$ python -q
>>> import numpy as np
>>> np.set_printoptions(precision=1, suppress=True, linewidth=140, sign=" ")
>>> mat = 4 * np.eye(3) + np.ones((3, 3))
>>> mat
array([[ 5.,  1.,  1.],
       [ 1.,  5.,  1.],
       [ 1.,  1.,  5.]])
>>> # symmetric
>>> (mat @ mat)[0]
array([ 27.,  11.,  11.])
>>> print(np.allclose(mat @ mat.T, mat.T @ mat))
True
>>> mat @ np.ones(3)
array([ 7.,  7.,  7.])
>>> vals, V = np.linalg.eigh(mat)
>>> x0 = np.array([2, 1, 2])
>>> np.abs(mat).sum(axis=1).max(), round(float(np.abs(vals).max()), 1)
(np.float64(7.0), 7.0)
>>> (np.sign(V[:, -1].round(6)) == np.sign(V[0, -1].round(6))).astype(int)
array([ 1,  1,  1])
>>> np.round(x0 @ mat @ x0 / (x0 @ x0), 1), round(vals[0], 1), round(float(vals[-1]), 1)
(np.float64(6.8), np.float64(4.0), 7.0)
>>> np.linalg.eigvalsh(mat[1:, 1:])
array([ 4.,  6.])
>>> print(V * np.maximum(vals, 0) @ V.T)
[[ 5.  1.  1.]
 [ 1.  5.  1.]
 [ 1.  1.  5.]]
>>> V * np.abs(vals) @ V.T
array([[ 5.,  1.,  1.],
       [ 1.,  5.,  1.],
       [ 1.,  1.,  5.]])
>>> proj = np.triu(np.array([[-2, -2, -2], [0, 1, -1], [1, 0, -2]]), 1) + np.eye(3)
>>> out = proj @ mat @ np.linalg.inv(proj)
>>> proj @ mat - mat @ proj
array([[-4., -2., -1.],
       [-1.,  1.,  2.],
       [ 0.,  2.,  3.]])
>>> out = np.array([[2, 1], [0, 0]])
>>> basis = np.array([[2, -2, -2], [2, 0, 2], [-2, -1, -1]])
>>> feats = np.block([[out, np.array([[0, 4, -5], [2, -1, 2]])], [np.zeros((3, 2)), basis]])
>>> feats
array([[ 2.,  1.,  0.,  4., -5.],
       [ 0.,  0.,  2., -1.,  2.],
       [ 0.,  0.,  2., -2., -2.],
       [ 0.,  0.,  2.,  0.,  2.],
       [ 0.,  0., -2., -1., -1.]])
>>> # rows and columns are dependent
>>> th = np.radians(67)
>>> R = np.eye(5)
>>> R[3, 3] = R[2, 2] = np.cos(th)
>>> R[3, 2], R[2, 3] = -np.sin(th), np.sin(th)
>>> R
array([[ 1. ,  0. ,  0. ,  0. ,  0. ],
       [ 0. ,  1. ,  0. ,  0. ,  0. ],
       [ 0. ,  0. ,  0.4,  0.9,  0. ],
       [ 0. ,  0. , -0.9,  0.4,  0. ],
       [ 0. ,  0. ,  0. ,  0. ,  1. ]])
>>> out = feats @ R.T
>>> np.round(np.linalg.svd(feats, compute_uv=False), 1) + 0, np.round(np.linalg.svd(out, compute_uv=False), 1) + 0
(array([ 7.4,  3.9,  3.4,  0.5,  0. ]), array([ 7.4,  3.9,  3.4,  0.5,  0. ]))
>>> np.allclose(np.linalg.norm(feats, axis=1), np.linalg.norm(out, axis=1))
True
>>> proj = np.triu(np.array([[1, 2, 4, 4, 5],
...     [1, 5, -3, 1, -4],
...     [2, 5, -5, -5, 0],
...     [5, 1, -4, -1, -4],
...     [5, 4, -5, 3, -2]]), 1) + np.eye(5)
>>> out = proj @ feats @ np.linalg.inv(proj)
>>> np.trace(out), np.trace(feats)
(np.float64(3.0), np.float64(3.0))
>>> round(np.linalg.det(out), 1)
np.float64(0.0)
>>> print(np.linalg.matrix_rank(out))
4
